% ipython --no-banner

In [1]: import numpy as np

In [2]: import numpy.linalg as la

In [3]: np.set_printoptions(precision=2, suppress=True, linewidth=200, sign=" ")

In [4]: M = np.load("out19.npy")

In [5]: M
Out[5]: 
array([[ 0,  0,  0,  0],
       [ 0,  0,  1,  1],
       [ 0,  1,  0,  0],
       [ 0,  1,  0,  0]])

In [6]: left, s, Vt = la.svd(M)

In [7]: np.argmax(s[:-1] / (s[1:] + 1e-6)) + 1
Out[7]: np.int64(2)

In [8]: other = left[:, :2] @ np.diag(s[:2]) @ Vt[:2]

In [9]: round(la.norm(M - other) / la.norm(M), 2)
Out[9]: np.float64(0.0)

In [10]: other.round(2) + 0
Out[10]: 
array([[ 0.,  0.,  0.,  0.],
       [ 0.,  0.,  1.,  1.],
       [ 0.,  1.,  0.,  0.],
       [ 0.,  1.,  0.,  0.]])

In [11]: (la.matrix_power((M != 0) + (M.T != 0) + np.eye(4), 4) > 0).astype(int)
Out[11]: 
array([[ 1,  0,  0,  0],
       [ 0,  1,  1,  1],
       [ 0,  1,  1,  1],
       [ 0,  1,  1,  1]])

In [12]: np.round(np.sort(la.eigvals(M).real), 2) + 0
Out[12]: array([-1.41,  0.  ,  0.  ,  1.41])

In [13]: (M != 0).astype(int)
Out[13]: 
array([[ 0,  0,  0,  0],
       [ 0,  0,  1,  1],
       [ 0,  1,  0,  0],
       [ 0,  1,  0,  0]])

In [14]: J = np.loadtxt("run4.csv", delimiter=",")

In [15]: J
Out[15]: 
array([[ 0.95, -0.79, -0.62],
       [ 0.96, -0.82, -0.65],
       [-0.29,  0.18,  0.12],
       [-0.29,  0.18,  0.12],
       [-0.29,  0.18,  0.12],
       [-0.87,  0.67,  0.49],
       [-0.99,  0.91,  0.77],
       [-0.29,  0.18,  0.12],
       [ 0.29, -0.18, -0.12],
       [-0.42,  0.26,  0.18],
       [ 0.91, -0.72, -0.54],
       [ 0.98, -0.87, -0.72],
       [ 0.29, -0.18, -0.12],
       [-0.99,  0.91,  0.77],
       [-0.78,  0.56,  0.4 ],
       [ 0.99, -0.92, -0.79],
       [-1.  ,  0.96,  0.85],
       [ 0.42, -0.26, -0.18],
       [-0.83,  0.62,  0.45],
       [ 0.99, -0.91, -0.77],
       [-0.95,  0.79,  0.62],
       [-0.87,  0.67,  0.49],
       [-1.  ,  0.95,  0.83],
       [ 0.29, -0.18, -0.12],
       [-0.54,  0.35,  0.24]])

In [16]: Xc = (J - J.mean(axis=0)) / J.std(axis=0)

In [17]: np.argwhere(np.abs(Xc) > 2)
Out[17]: array([], shape=(0, 2), dtype=int64)

In [18]: Xc.std(axis=0)
Out[18]: array([ 1.,  1.,  1.])

In [19]: c = la.lstsq(np.delete(Xc, 2, axis=1), Xc[:, 2])[0]

In [20]: np.abs(c).argmax()
Out[20]: np.int64(1)

In [21]: c
Out[21]: array([ 0.62,  1.61])
